% python3 -q
>>> import numpy as np
>>> np.set_printoptions(precision=2, suppress=True, linewidth=200, sign=" ")
>>> def rnd(a):
...     return np.round(a, 2) + 0
... 
>>> data = np.array([[1, 0, 2, 0, 2, -2, -2, -2],
...     [-2, 2, 2, 2, 1, 0, 0, 2],
...     [-1, 0, 0, -2, 0, 0, -2, 2],
...     [-1, -1, 1, 2, -2, -2, 1, 2],
...     [-2, -1, -2, -1, 1, 2, 0, -2],
...     [-2, 2, 2, -2, -1, 0, -1, 0],
...     [-2, 2, -1, 1, -2, 1, -1, -2]])
>>> print(data)
[[ 1  0  2  0  2 -2 -2 -2]
 [-2  2  2  2  1  0  0  2]
 [-1  0  0 -2  0  0 -2  2]
 [-1 -1  1  2 -2 -2  1  2]
 [-2 -1 -2 -1  1  2  0 -2]
 [-2  2  2 -2 -1  0 -1  0]
 [-2  2 -1  1 -2  1 -1 -2]]
>>> np.count_nonzero(data)
np.int64(45)
>>> data.sum(axis=1)
array([-1,  7, -3,  0, -5, -2, -4])
>>> th = np.radians(120)
>>> Rm = np.eye(8)
>>> Rm[6, 6] = Rm[5, 5] = np.cos(th)
>>> Rm[6, 5], Rm[5, 6] = -np.sin(th), np.sin(th)
>>> print(rnd(Rm))
[[ 1.    0.    0.    0.    0.    0.    0.    0.  ]
 [ 0.    1.    0.    0.    0.    0.    0.    0.  ]
 [ 0.    0.    1.    0.    0.    0.    0.    0.  ]
 [ 0.    0.    0.    1.    0.    0.    0.    0.  ]
 [ 0.    0.    0.    0.    1.    0.    0.    0.  ]
 [ 0.    0.    0.    0.    0.   -0.5   0.87  0.  ]
 [ 0.    0.    0.    0.    0.   -0.87 -0.5   0.  ]
 [ 0.    0.    0.    0.    0.    0.    0.    1.  ]]
>>> other = data @ Rm.T
>>> rnd(np.linalg.det(Rm)), np.trace(Rm)
(np.float64(1.0), np.float64(5.0))
>>> np.allclose(np.linalg.norm(data, axis=1), np.linalg.norm(other, axis=1))
True
>>> np.allclose(data @ data.T, other @ other.T)
True
>>> u = np.array([0, -1, -1])
>>> np.polyval(u, data[2])
array([ 0, -1, -1,  1, -1, -1,  1, -3])
>>> np.convolve(data[2], u)
array([ 0,  1,  1,  0,  2,  2,  0,  2,  0, -2])
>>> np.array([np.convolve(row, u, "same") for row in data])
array([[-1, -1, -2, -2, -2,  0,  4,  4],
       [ 2,  0, -4, -4, -3, -1,  0, -2],
       [ 1,  1,  0,  2,  2,  0,  2,  0],
       [ 1,  2,  0, -3,  0,  4,  1, -3],
       [ 2,  3,  3,  3,  0, -3, -2,  2],
       [ 2,  0, -4,  0,  3,  1,  1,  1],
       [ 2,  0, -1,  0,  1,  1,  0,  3]])
>>> np.correlate(data[2], data[0], "full")
array([ 2,  2,  2,  2,  4,  2,  0, -1, -4, -8,  2, -4,  4, -2,  2])
>>> np.cross(data[2, :3], data[0, :3])
array([ 0,  2,  0])
>>> rng = np.random.default_rng(4820)
>>> other = data + rng.integers(-2, 3, (7, 5)) @ rng.integers(-2, 3, (5, 8))
>>> other
array([[-10,   6,  10,  -9,   0,  -6,  -1,  -4],
       [  7,  -1,  -2,   5,   8,   8,   1,   0],
       [  5,  -7,  -3,   1,  -4,   1,   0,   2],
       [ -1,  12,   1,   2,   8,   0,  -7,   2],
       [ -1, -10,  -7,   4,  -2,   4,   4,  -2],
       [  2,  -3,  -1,   3,  -5,  -3,  -1,   4],
       [ -3,   5,   1,  -3,   0,   4,  -1,  -6]])
>>> np.linalg.matrix_rank(other - data, tol=1e-8)
np.int64(5)
>>> np.linalg.matrix_rank(other)
np.int64(7)
>>> other.sum(axis=1)
array([-14,  26,  -5,  17, -10,  -4,  -3])
>>> rnd(np.linalg.svd(other, compute_uv=False))
array([ 27.12,  18.98,  12.15,   6.6 ,   5.55,   2.34,   1.92])
>>> np.abs(other).max()
np.int64(12)
>>> rnd(other.mean(axis=0))
array([-0.14,  0.29, -0.14,  0.43,  0.71,  1.14, -0.71, -0.57])
>>> J = np.load("x.npy")
>>> J
array([[ 1,  0,  0,  0,  0,  0,  0],
       [ 3,  1,  0,  0,  0,  0,  0],
       [-4, -8,  1,  0,  0,  0,  0],
       [-3,  8,  6,  1,  0,  0,  0],
       [ 5, -7, -2, -1,  1,  0,  0],
       [ 3, -7, -3,  3,  5,  1,  0],
       [-9, -6,  5, -6,  5, -3,  1]])
>>> other = J[0, 0] * J[1:] - np.outer(J[1:, 0], J[0])
>>> print(other)
[[ 0  1  0  0  0  0  0]
 [ 0 -8  1  0  0  0  0]
 [ 0  8  6  1  0  0  0]
 [ 0 -7 -2 -1  1  0  0]
 [ 0 -7 -3  3  5  1  0]
 [ 0 -6  5 -6  5 -3  1]]
>>> J[:, 0] / J[0, 0]
array([ 1.,  3., -4., -3.,  5.,  3., -9.])
>>> np.flatnonzero(~other.round(6).any(axis=1))
array([], dtype=int64)
